% ipython --no-banner

In [1]: import numpy as np

In [2]: np.set_printoptions(precision=1, suppress=True, linewidth=120)

In [3]: rnd = lambda a: np.round(a, 1) + 0

In [4]: E = np.tanh(np.array([[0.2, -0.1, 0.4],
   ...:     [0.7, 2.5, -1.2],
   ...:     [0.6, 0.0, 0.1],
   ...:     [0.0, -0.3, -1.6],
   ...:     [0.6, -0.6, -0.6],
   ...:     [-1.6, -0.6, 1.4],
   ...:     [1.4, 0.3, 0.2],
   ...:     [-1.3, 0.9, 0.2],
   ...:     [0.1, 0.6, 0.5],
   ...:     [0.4, 0.9, 0.3],
   ...:     [-2.1, -0.2, 1.7],
   ...:     [-0.8, -1.9, 0.9],
   ...:     [1.5, 1.3, 0.2],
   ...:     [0.0, 0.4, 0.1],
   ...:     [-1.2, 0.0, 2.3],
   ...:     [0.5, 0.3, 1.0],
   ...:     [-1.1, -0.1, 0.5],
   ...:     [0.5, -2.7, -0.2],
   ...:     [0.5, 0.7, 0.9],
   ...:     [0.2, 0.4, 0.0]]) @ np.array([[-0.7, -0.5, 2.1, 0.4, -1.3, -0.2, -0.3, 0.5, -0.3],
   ...:     [-1.2, 0.1, 0.3, 1.0, -1.9, 0.1, -1.1, 1.6, -1.2],
   ...:     [0.8, -1.3, 0.4, 0.8, 0.5, 0.3, 0.0, -0.2, 0.6]]))

In [5]: rnd(E)
Out[5]: 
array([[ 0.3, -0.6,  0.5,  0.3,  0.1,  0.1,  0. , -0.1,  0.3],
       [-1. ,  0.9,  0.9,  0.9, -1. , -0.2, -1. ,  1. , -1. ],
       [-0.3, -0.4,  0.9,  0.3, -0.6, -0.1, -0.2,  0.3, -0.1],
       [-0.7,  1. , -0.6, -0.9, -0.2, -0.5,  0.3, -0.2, -0.5],
       [-0.2,  0.4,  0.7, -0.7,  0.1, -0.3,  0.4, -0.5,  0.2],
       [ 1. , -0.8, -1. , -0.1,  1. ,  0.6,  0.8, -1. ,  1. ],
       [-0.8, -0.7,  1. ,  0.8, -1. , -0.2, -0.6,  0.8, -0.6],
       [ 0. ,  0.4, -1. ,  0.5,  0.1,  0.4, -0.5,  0.6, -0.5],
       [-0.4, -0.6,  0.5,  0.8, -0.8,  0.2, -0.6,  0.7, -0.4],
       [-0.8, -0.5,  0.8,  0.9, -1. ,  0.1, -0.8,  0.9, -0.8],
       [ 1. , -0.8, -1. ,  0.3,  1. ,  0.7,  0.7, -0.9,  1. ],
       [ 1. , -0.7, -1. , -0.9,  1. ,  0.2,  1. , -1. ,  1. ],
       [-1. , -0.7,  1. ,  1. , -1. , -0.1, -1. ,  1. , -1. ],
       [-0.4, -0.1,  0.2,  0.4, -0.6,  0.1, -0.4,  0.6, -0.4],
       [ 1. , -1. , -0.9,  0.9,  1. ,  0.7,  0.3, -0.8,  0.9],
       [ 0.1, -0.9,  0.9,  0.9, -0.6,  0.2, -0.4,  0.5,  0.1],
       [ 0.9, -0.1, -1. , -0.1,  1. ,  0.3,  0.4, -0.7,  0.6],
       [ 1. , -0.3,  0.2, -1. ,  1. , -0.4,  1. , -1. ,  1. ],
       [-0.4, -0.9,  0.9,  0.9, -0.9,  0.2, -0.7,  0.8, -0.4],
       [-0.6, -0.1,  0.5,  0.4, -0.8,  0. , -0.5,  0.6, -0.5]])

In [6]: Y = np.array([[1, 1], [1, -1]])

In [7]: rng = np.random.default_rng(649303)

In [8]: arr = np.kron(Y, np.kron(Y, Y))[rng.permutation(8)][:3]

In [9]: arr
Out[9]: 
array([[ 1,  1,  1,  1, -1, -1, -1, -1],
       [ 1,  1, -1, -1, -1, -1,  1,  1],
       [ 1, -1, -1,  1, -1,  1,  1, -1]])

In [10]: x0 = np.array([1, 1, 0, 2, 0, 1, 2, 2])

In [11]: print(np.sign((arr @ x0).round(6)))
[-1  1  1]

In [12]: print(arr * x0)
[[ 1  1  0  2  0 -1 -2 -2]
 [ 1  1  0 -2  0 -1  2  2]
 [ 1 -1  0  2  0  1  2 -2]]

In [13]: (arr * x0).sum(axis=1)
Out[13]: array([-1,  3,  3])

In [14]: np.einsum("ij,j->i", arr, x0)
Out[14]: array([-1,  3,  3])

In [15]: arr @ (2 * x0)
Out[15]: array([-2,  6,  6])

In [16]: (arr @ x0).argmax()
Out[16]: np.int64(1)

In [17]: arr @ np.ones(8)
Out[17]: array([0., 0., 0.])

In [18]: f, r1 = arr[2], arr[1]

In [19]: f @ r1
Out[19]: np.int64(0)

In [20]: f @ f
Out[20]: np.int64(8)

In [21]: pr = (f @ r1) / (f @ f) * f

In [22]: print(pr)
[ 0. -0. -0.  0. -0.  0.  0. -0.]

In [23]: rnd(np.linalg.norm(f + r1) ** 2 + np.linalg.norm(f - r1) ** 2)
Out[23]: np.float64(32.0)

In [24]: np.linalg.matrix_rank(np.outer(f, r1))
Out[24]: np.int64(1)

In [25]: (r1 - pr) @ f
Out[25]: np.float64(0.0)

In [26]: blk = np.stack([arr, -2 * arr, arr[::-1]])

In [27]: (blk @ arr.T).shape
Out[27]: (3, 3, 3)

In [28]: rnd(np.linalg.norm(blk, axis=(1, 2)))
Out[28]: array([4.9, 9.8, 4.9])

In [29]: np.linalg.matrix_rank(blk.reshape(3, -1))
Out[29]: np.int64(2)

In [30]: blk.shape
Out[30]: (3, 3, 8)

In [31]: Y = arr / np.linalg.norm(arr, axis=1, keepdims=True)

In [32]: cov = Y @ Y.T

In [33]: rnd(cov)
Out[33]: 
array([[1., 0., 0.],
       [0., 1., 0.],
       [0., 0., 1.]])

In [34]: left, sig, vt = np.linalg.svd(arr, full_matrices=False)

In [35]: rnd(left.T @ arr @ vt.T)
Out[35]: 
array([[2.8, 0. , 0. ],
       [0. , 2.8, 0. ],
       [0. , 0. , 2.8]])

In [36]: rnd(sig)
Out[36]: array([2.8, 2.8, 2.8])

In [37]: print(rnd(vt @ vt.T))
[[1. 0. 0.]
 [0. 1. 0.]
 [0. 0. 1.]]

In [38]: rnd(np.sqrt((sig ** 2).sum())), rnd(np.linalg.norm(arr))
Out[38]: (np.float64(4.9), np.float64(4.9))

In [39]: feats = np.load("arr.npy")

In [40]: feats
Out[40]: 
array([[-0.1,  1. ,  0.5,  0.7,  0.2],
       [ 0.4,  0.9, -0.7,  0.1, -2.4],
       [-1.3, -0.7, -0.6,  0.8,  1. ],
       [ 1.5,  0.3,  0.8, -0.1,  0.3]])

In [41]: def softmax(z):
    ...:     e = np.exp(z - z.max(axis=-1, keepdims=True))
    ...:     return e / e.sum(axis=-1, keepdims=True)
    ...: 

In [42]: softmax(feats).sum(axis=1)
Out[42]: array([1., 1., 1., 1.])

In [43]: rnd(softmax(10 * feats[0]))
Out[43]: array([0. , 0.9, 0. , 0. , 0. ])

In [44]: att = feats @ feats.T / np.sqrt(5)

In [45]: rnd(softmax(att)[0] @ feats)
Out[45]: array([ 0.2,  0.5,  0.2,  0.4, -0.1])

In [46]: rnd(softmax(att + np.triu(np.full(att.shape, -np.inf), 1)))
Out[46]: 
array([[1. , 0. , 0. , 0. ],
       [0. , 1. , 0. , 0. ],
       [0.1, 0. , 0.8, 0. ],
       [0.2, 0.1, 0.1, 0.6]])

In [47]: Y = np.array([[8, 3], [7, 8], [2, 9], [2, 4], [1, 2]])

In [48]: print(rnd(feats @ Y))
[[  8.8  15.4]
 [  5.9  -2.3]
 [-13.9  -9.7]
 [ 15.8  14.3]]

In [49]: print(rnd(Y.T @ feats.T))
[[  8.8   5.9 -13.9  15.8]
 [ 15.4  -2.3  -9.7  14.3]]

In [50]: rnd(np.einsum("ik,kj->ij", feats, Y))
Out[50]: 
array([[  8.8,  15.4],
       [  5.9,  -2.3],
       [-13.9,  -9.7],
       [ 15.8,  14.3]])

In [51]: print(rnd(feats.mean(axis=0)))
[ 0.1  0.4  0.   0.4 -0.2]

In [52]: feats.shape
Out[52]: (4, 5)

In [53]: np.linalg.matrix_rank(feats)
Out[53]: np.int64(4)

In [54]: W = np.array([[-2, 0, 1, 1, -2, -2],
    ...:     [2, 1, -2, 2, 2, -2],
    ...:     [1, 2, -1, 2, 1, 2],
    ...:     [-2, -2, -2, -2, 2, 1],
    ...:     [0, -2, -1, 0, -2, 0]])

In [55]: beta = np.array([6, -7, 6, -2, -4, -1])

In [56]: H = np.maximum(feats @ W + beta, 0)

In [57]: rnd(H)
Out[57]: 
array([[7.3, 0. , 1.8, 0. , 0. , 0. ],
       [6.1, 0. , 7.5, 0. , 1.3, 0. ],
       [5. , 0. , 4.1, 0. , 0. , 2.6],
       [4.6, 0. , 6. , 1.9, 0. , 0. ]])

In [58]: np.linalg.matrix_rank(H)
Out[58]: np.int64(4)

In [59]: print(rnd((H > 0).mean(axis=0)))
[1.  0.  1.  0.2 0.2 0.2]

In [60]: (H > 0).astype(int)
Out[60]: 
array([[1, 0, 1, 0, 0, 0],
       [1, 0, 1, 0, 1, 0],
       [1, 0, 1, 0, 0, 1],
       [1, 0, 1, 1, 0, 0]])

In [61]: basis = np.array([[3, 0], [3, 3], [0, 2], [2, 0], [-3, -2], [0, -2]])

In [62]: W @ basis
Out[62]: 
array([[  2,  10],
       [  7,  -1],
       [ 10,  -2],
       [-22, -16],
       [  0,  -4]])

In [63]: (H @ basis).round(6).argmax(axis=1)
Out[63]: array([0, 0, 0, 0])

In [64]: m1 = np.load("block19.npy")

In [65]: rnd(m1)
Out[65]: 
array([[ 1.9,  0.4, -1.1,  1.7,  0.6, -0.9,  0.5],
       [-0.4,  0.7, -1.8,  0.3, -2.1,  0.1, -0.9],
       [ 0.1,  0.5,  0.9,  1.5, -0.5,  2.2,  0.5],
       [-1. ,  0.1, -0.4,  1.1,  1.6,  0.3, -2. ],
       [ 0.9,  2.4,  0. , -1.3,  0.6,  0.6, -0.4],
       [ 1.3, -1.6, -1.1, -1. ,  0.3,  1.5, -0.5],
       [ 1.3, -0.3,  1.6,  0.2, -1. , -0.6, -1.8]])

In [66]: f = np.array([2, 2, 1, 2, 0, 1, 4])

In [67]: Y = m1 + np.outer(f, np.eye(7)[4])

In [68]: rnd(Y)
Out[68]: 
array([[ 1.9,  0.4, -1.1,  1.7,  2.6, -0.9,  0.5],
       [-0.4,  0.7, -1.8,  0.3, -0.1,  0.1, -0.9],
       [ 0.1,  0.5,  0.9,  1.5,  0.5,  2.2,  0.5],
       [-1. ,  0.1, -0.4,  1.1,  3.6,  0.3, -2. ],
       [ 0.9,  2.4,  0. , -1.3,  0.6,  0.6, -0.4],
       [ 1.3, -1.6, -1.1, -1. ,  1.3,  1.5, -0.5],
       [ 1.3, -0.3,  1.6,  0.2,  3. , -0.6, -1.8]])

In [69]: np.linalg.matrix_rank(Y - m1)
Out[69]: np.int64(1)
